$ ipython --no-banner

In [1]: import numpy as np

In [2]: from numpy import linalg as LA

In [3]: np.set_printoptions(precision=2, suppress=True, linewidth=160, legacy="1.25")

In [4]: data = np.loadtxt("dump.csv", delimiter=",")

In [5]: data
Out[5]: 
array([[ 0.49, -2.19, -1.99],
       [-2.97,  0.1 , -0.43],
       [-2.95, -0.35,  0.4 ],
       [ 0.84,  0.53,  2.83],
       [ 1.66,  0.52,  2.44],
       [-2.23, -1.65, -1.14],
       [-2.07,  1.8 ,  1.22],
       [ 2.57,  0.69,  1.38],
       [-2.26, -1.9 ,  0.53],
       [ 1.66, -0.13, -2.49],
       [-0.12,  2.17, -2.07],
       [ 0.21, -1.28, -2.71],
       [ 2.39,  0.59,  1.72],
       [ 2.12,  0.61, -2.03],
       [-2.34, -1.84, -0.38],
       [-0.47, -2.35, -1.81],
       [-2.35, -0.07, -1.87],
       [-0.47, -1.57, -2.51],
       [-0.64, -2.89, -0.51],
       [-2.29, -1.81,  0.71],
       [ 2.24, -0.29,  1.97]])

In [6]: np.unravel_index(np.abs(data).argmax(), data.shape)
Out[6]: (1, 0)

In [7]: np.abs(data).max()
Out[7]: 2.97

In [8]: round(float(LA.norm(data)), 2)
Out[8]: 13.75

In [9]: LA.svd(data, compute_uv=False)
Out[9]: array([10.02,  7.57,  5.6 ])

In [10]: data.sum(axis=0)
Out[10]: array([ -6.98, -11.31,  -6.74])

In [11]: LA.matrix_rank(data)
Out[11]: 3

In [12]: J = np.load("a.npy")

In [13]: J
Out[13]: 
array([[-0.7 , -0.8 , -1.  ],
       [ 0.2 , -2.3 , -1.3 ],
       [-0.8 ,  0.9 ,  0.3 ],
       [ 0.11, -1.87, -1.26],
       [-2.2 ,  1.  ,  0.2 ]])

In [14]: Q, R = LA.qr(J)

In [15]: R
Out[15]: 
array([[ 2.45, -1.23, -0.15],
       [ 0.  ,  3.12,  2.06],
       [ 0.  ,  0.  , -0.37]])

In [16]: Q.shape, R.shape
Out[16]: ((5, 3), (3, 3))

In [17]: r0 = np.array([-1, 5])

In [18]: np.array([np.convolve(row, r0, "same") for row in J])
Out[18]: 
array([[  0.7 ,  -2.7 ,  -3.  ],
       [ -0.2 ,   3.3 , -10.2 ],
       [  0.8 ,  -4.9 ,   4.2 ],
       [ -0.11,   2.42,  -8.09],
       [  2.2 , -12.  ,   4.8 ]])

In [19]: M = np.array([[1.51, 41.04, 19.22, 41.88],
    ...:     [-0.19, 41.18, 20.41, 38.69],
    ...:     [-0.13, 39.69, 21.7, 41.24],
    ...:     [0.95, 40.65, 17.74, 40.92],
    ...:     [0.2, 40.64, 19.99, 40.88],
    ...:     [0.83, 41.11, 20.23, 40.38],
    ...:     [-1.74, 38.7, 20.47, 36.47],
    ...:     [-1.58, 41.45, 20.39, 39.05],
    ...:     [1.5, 40.86, 21.07, 37.78],
    ...:     [0.34, 40.86, 19.74, 42.83],
    ...:     [-0.86, 39.94, 19.87, 40.21],
    ...:     [1.4, 39.5, 20.68, 39.26],
    ...:     [-0.07, 38.06, 21.59, 39.94],
    ...:     [0.43, 40.59, 18.82, 40.35],
    ...:     [-0.24, 40.73, 19.34, 39.17]])

In [20]: t = np.radians(45)

In [21]: R = np.eye(4)

In [22]: R[1, 1] = R[2, 2] = np.cos(t)

In [23]: R[1, 2], R[2, 1] = -np.sin(t), np.sin(t)

In [24]: R
Out[24]: 
array([[ 1.  ,  0.  ,  0.  ,  0.  ],
       [ 0.  ,  0.71, -0.71,  0.  ],
       [ 0.  ,  0.71,  0.71,  0.  ],
       [ 0.  ,  0.  ,  0.  ,  1.  ]])

In [25]: B = M @ R.T

In [26]: np.allclose(M @ M.T, B @ B.T)
Out[26]: True

In [27]: LA.svd(M, compute_uv=False), LA.svd(B, compute_uv=False)
Out[27]: 
(array([233.24,   5.4 ,   4.  ,   3.35]),
 array([233.24,   5.4 ,   4.  ,   3.35]))

In [28]: A = np.array([[0.0, 0.0, 0.0, -5.0],
    ...:     [0.0, 0.0, 0.0, 3.0],
    ...:     [0.0, 0.0, 0.0, 5.0],
    ...:     [-5.0, 3.0, 5.0, 0.0]])

In [29]: left, sigma, vt = LA.svd(A)

In [30]: np.argmax(sigma[:-1] / (sigma[1:] + 1e-6)) + 1
Out[30]: 2

In [31]: sigma
Out[31]: array([ 7.68,  7.68,  0.  , -0.  ])

In [32]: B = left[:, :2] @ np.diag(sigma[:2]) @ vt[:2]

In [33]: LA.matrix_rank(B)
Out[33]: 2

In [34]: np.round(LA.norm(A - B) / LA.norm(A), 2)
Out[34]: 0.0

In [35]: E = np.vander(np.arange(4) - 1, 4, increasing=True)

In [36]: E
Out[36]: 
array([[ 1, -1,  1, -1],
       [ 1,  0,  0,  0],
       [ 1,  1,  1,  1],
       [ 1,  2,  4,  8]])

In [37]: t = np.radians(135)

In [38]: R = np.eye(4)

In [39]: R[2, 2] = R[3, 3] = np.cos(t)

In [40]: R[2, 3], R[3, 2] = -np.sin(t), np.sin(t)

In [41]: R
Out[41]: 
array([[ 1.  ,  0.  ,  0.  ,  0.  ],
       [ 0.  ,  1.  ,  0.  ,  0.  ],
       [ 0.  ,  0.  , -0.71, -0.71],
       [ 0.  ,  0.  ,  0.71, -0.71]])

In [42]: B = E @ R.T

In [43]: np.allclose(E @ E.T, B @ B.T)
Out[43]: True

In [44]: LA.svd(E, compute_uv=False), LA.svd(B, compute_uv=False)
Out[44]: (array([9.38, 2.11, 1.12, 0.54]), array([9.38, 2.11, 1.12, 0.54]))

In [45]: np.allclose(LA.norm(E, axis=1), LA.norm(B, axis=1))
Out[45]: True
